>>> import numpy as np
>>> import numpy.linalg as la
>>> np.set_printoptions(precision=3, suppress=True, linewidth=200)
>>> rnd = lambda a: np.round(a, 3) + 0
>>> m1 = np.load("w.npy")
>>> m1
array([[ 1,  5,  9,  9],
       [ 6, 10,  9, 13],
       [ 8, 13, 12, 14],
       [ 9, 21, 15, 15],
       [ 9, 30, 21, 20],
       [17, 36, 22, 22],
       [22, 45, 30, 30],
       [22, 51, 30, 37],
       [28, 57, 39, 42],
       [37, 66, 44, 50],
       [41, 71, 48, 50],
       [41, 76, 48, 58],
       [43, 83, 54, 60],
       [46, 83, 56, 68],
       [55, 85, 63, 74],
       [62, 94, 64, 83]])
>>> f, v = m1[12], m1[4]
>>> f @ v
np.int64(5211)
>>> f @ f
np.int64(15254)
>>> pr = (f @ v) / (f @ f) * f
>>> rnd((v - pr) @ f)
np.float64(0.0)
>>> rnd(v - pr)
array([-5.689,  1.646,  2.553, -0.497])
>>> la.matrix_rank(np.outer(f, v))
np.int64(1)
>>> m1.shape
(16, 4)
>>> m1 - m1[0]
array([[ 0,  0,  0,  0],
       [ 5,  5,  0,  4],
       [ 7,  8,  3,  5],
       [ 8, 16,  6,  6],
       [ 8, 25, 12, 11],
       [16, 31, 13, 13],
       [21, 40, 21, 21],
       [21, 46, 21, 28],
       [27, 52, 30, 33],
       [36, 61, 35, 41],
       [40, 66, 39, 41],
       [40, 71, 39, 49],
       [42, 78, 45, 51],
       [45, 78, 47, 59],
       [54, 80, 54, 65],
       [61, 89, 55, 74]])
>>> np.diff(m1, axis=0)
array([[5, 5, 0, 4],
       [2, 3, 3, 1],
       [1, 8, 3, 1],
       [0, 9, 6, 5],
       [8, 6, 1, 2],
       [5, 9, 8, 8],
       [0, 6, 0, 7],
       [6, 6, 9, 5],
       [9, 9, 5, 8],
       [4, 5, 4, 0],
       [0, 5, 0, 8],
       [2, 7, 6, 2],
       [3, 0, 2, 8],
       [9, 2, 7, 6],
       [7, 9, 1, 9]])
>>> np.count_nonzero(m1)
np.int64(64)
>>> la.matrix_rank(m1)
np.int64(4)
>>> rnd(m1.mean(axis=0))
array([27.938, 51.625, 35.25 , 40.312])
>>> rnd(la.svd(m1, compute_uv=False))
array([364.963,  17.705,  10.31 ,   6.921])
>>> Xc = m1 - m1.mean(axis=0)
>>> Uu, s, vt = la.svd(Xc, full_matrices=False)
>>> np.abs(Uu[:, 0]).argmax()
np.int64(15)
>>> np.abs(vt[0]).argmax()
np.int64(1)
>>> rnd(s)
array([179.674,  16.597,   7.568,   6.142])
>>> np.searchsorted(np.cumsum(s ** 2) / (s ** 2).sum(), 0.9) + 1
np.int64(1)
>>> rnd((s ** 2).sum() ** 2 / (s ** 4).sum())
np.float64(1.023)
>>> rnd(np.abs(vt[-1]))
array([0.337, 0.279, 0.892, 0.108])
>>> (np.sign(Uu[:, 0]) == np.sign(Uu[0, 0])).astype(int)
array([1, 1, 1, 1, 1, 1, 1, 1, 0, 0, 0, 0, 0, 0, 0, 0])
>>> cent = m1[[1, 13]].astype(float)
>>> for _ in range(5):
...     z = la.norm(m1[:, None] - cent, axis=-1).argmin(axis=1)
...     cent = np.array([m1[z == j].mean(axis=0) for j in range(2)])
... 
>>> z
array([0, 0, 0, 0, 0, 0, 0, 0, 1, 1, 1, 1, 1, 1, 1, 1])
>>> np.abs(cent[1] - cent[0]).argmax()
np.int64(1)
>>> cent[1] - cent[0]
array([32.375, 50.5  , 33.5  , 40.625])
>>> np.bincount(z)
array([8, 8])
>>> vec = np.array([-1, -2, 0, 0])
>>> rhs = m1 @ vec
>>> rnd(la.solve(m1.T @ m1, m1.T @ rhs))
array([-1., -2.,  0.,  0.])
>>> rhs
array([ -11,  -26,  -34,  -51,  -69,  -89, -112, -124, -142, -169, -183, -193, -209, -212, -225, -250])
>>> rng = np.random.default_rng(55)
>>> rhs = rhs + 0.1 * rng.normal(size=16)
>>> rnd(rhs)
array([ -10.916,  -26.298,  -34.031,  -50.855,  -69.124,  -88.995, -111.85 , -124.117, -141.919, -168.81 , -182.955, -192.837, -209.014, -212.042, -224.953, -250.144])
>>> beta, *_ = la.lstsq(m1, rhs)
>>> rnd(la.norm(rhs - m1 @ beta))
np.float64(0.437)
>>> beta.round()
array([-1., -2.,  0., -0.])
>>> [round(float(la.norm(la.solve(m1.T @ m1 + lam * np.eye(4), m1.T @ rhs))), 2) for lam in (0, 1, 10, 100)]
[2.23, 2.22, 2.15, 1.86]
>>> feats = np.load("block6.npy")
>>> feats
array([[ 1,  0,  0,  0,  0],
       [-2,  1,  0,  0,  0],
       [-1, -2,  1,  0,  0],
       [ 1, -2,  2,  1,  0],
       [ 1, -2, -2, -1,  1]])
>>> feats @ feats
array([[ 1,  0,  0,  0,  0],
       [-4,  1,  0,  0,  0],
       [ 2, -4,  1,  0,  0],
       [ 4, -8,  4,  1,  0],
       [ 7,  2, -6, -2,  1]])
>>> np.prod(np.diag(feats)), rnd(la.det(feats))
(np.int64(1), np.float64(1.0))
>>> rnd(np.sort(la.eigvals(feats)))
array([1., 1., 1., 1., 1.])
>>> vec = np.array([-2, -3, 2, 3, -5])
>>> a = np.maximum(feats @ vec, 0)
>>> feats.T @ a
array([ -1, -41,  32,  11,   0])
>>> K = np.load("run13.npy")
>>> K
array([[-0.432, -3.341,  3.341,  1.295],
       [-2.537, -3.668,  3.668,  4.554],
       [-3.369, -0.254,  0.254,  3.48 ],
       [-6.925,  2.289, -2.289,  6.922],
       [-4.457,  4.606, -4.606,  1.812],
       [ 2.872, -6.868,  6.868, -1.126],
       [-2.056,  0.66 , -0.66 ,  0.975],
       [-2.822, -2.069,  2.069,  3.9  ],
       [-1.139, -4.223,  4.223,  2.905],
       [-2.022,  2.389, -2.389, -0.227],
       [-5.282, -0.328,  0.328,  6.293],
       [-5.01 ,  3.168, -3.168,  3.57 ],
       [-2.424,  0.777, -0.777,  1.427],
       [-6.538, -2.146,  2.146,  9.318],
       [-2.81 ,  0.397, -0.397,  2.239],
       [ 0.256, -9.914,  9.914,  4.684],
       [-0.635, -4.058,  4.058,  2.068],
       [ 1.54 , -4.777,  4.777, -0.595],
       [ 1.79 , -4.286,  4.286, -1.283],
       [-3.419,  3.393, -3.393,  1.122],
       [-3.239, -0.436,  0.436,  3.414],
       [-5.329, -1.627,  1.627,  7.226],
       [-6.992,  6.678, -6.678,  4.092],
       [-4.406,  0.304, -0.304,  4.605],
       [-1.671,  0.789, -0.789,  0.331],
       [-2.571, -0.338,  0.338,  2.383],
       [-0.348,  1.564, -1.564, -2.095]])
>>> # null space of dimension 1
>>> Uu, s, vt = la.svd(K)
>>> rnd(s)
array([28.118, 26.014,  2.837,  0.   ])
>>> B = Uu[:, :3] @ np.diag(s[:3]) @ vt[:3]
>>> la.matrix_rank(B)
np.int64(3)
>>> la.matrix_rank(K, rtol=0.05)
np.int64(3)
>>> rnd(la.norm(K - B) / la.norm(K))
np.float64(0.0)
